$ python3 -q
>>> import numpy as np
>>> from numpy import linalg as LA
>>> np.set_printoptions(precision=2, suppress=True, linewidth=100, legacy="1.25")
>>> X = np.array([[-22.36, 1.0, 39.98, 40.32],
...     [-20.98, -0.72, 40.5, 40.07],
...     [-20.25, -1.23, 40.88, 38.7],
...     [-18.97, 0.09, 39.94, 39.27],
...     [-19.57, 0.47, 40.62, 40.0],
...     [-19.12, -1.56, 38.88, 39.2],
...     [-20.41, -1.93, 39.82, 41.4],
...     [-20.54, -0.24, 38.04, 40.89],
...     [-19.22, -2.04, 41.05, 39.01],
...     [-20.76, 2.1, 39.43, 39.54],
...     [-20.76, 2.13, 41.4, 40.1],
...     [-20.6, -1.4, 39.16, 39.47],
...     [-19.6, 0.67, 39.94, 41.6],
...     [-19.41, -0.24, 37.91, 40.03]])
>>> print(X)
[[-22.36   1.    39.98  40.32]
 [-20.98  -0.72  40.5   40.07]
 [-20.25  -1.23  40.88  38.7 ]
 [-18.97   0.09  39.94  39.27]
 [-19.57   0.47  40.62  40.  ]
 [-19.12  -1.56  38.88  39.2 ]
 [-20.41  -1.93  39.82  41.4 ]
 [-20.54  -0.24  38.04  40.89]
 [-19.22  -2.04  41.05  39.01]
 [-20.76   2.1   39.43  39.54]
 [-20.76   2.13  41.4   40.1 ]
 [-20.6   -1.4   39.16  39.47]
 [-19.6    0.67  39.94  41.6 ]
 [-19.41  -0.24  37.91  40.03]]
>>> d = LA.norm(X[:, None] - X[None], axis=-1)
>>> print(d[13].round(6).argsort(kind="stable")[:4])
[13  7  5 11]
>>> print(d.mean(axis=1).argmax())
10
>>> print(np.flatnonzero(d[13] < d.mean() / 2))
[13]
>>> print(LA.matrix_rank(d ** 2))
6
>>> print((d + 1e9 * np.eye(14)).round(6).argmin(axis=1))
[ 9 11  8  4  3 11  1 13  2 10  9  5  4  7]
>>> print(LA.norm(X, axis=1))
[61.03 60.72 59.84 59.14 60.28 58.45 60.99 59.51 59.84 59.61 61.3  59.31 60.91 58.45]
>>> lab = X[:, 2] > np.median(X[:, 2])
>>> u = X[lab].mean(axis=0) - X[~lab].mean(axis=0)
>>> print(lab.astype(int))
[1 1 1 0 1 0 0 0 1 0 1 0 0 0]
>>> print(((X - X.mean(axis=0)) @ u > 0).astype(int))
[1 1 1 0 1 0 0 0 1 1 1 0 0 0]
>>> Uu, s, Vh = LA.svd(X)
>>> print(s)
[224.25   5.07   3.87   2.8 ]
>>> M2 = Uu[:, :1] @ np.diag(s[:1]) @ Vh[:1]
>>> print(round(float(LA.norm(X - M2, 2)), 2), np.round(s[1], 2))
5.07 5.07
>>> print(LA.matrix_rank(M2))
1
>>> print(round(float(np.abs(X - M2).max()), 2))
2.34
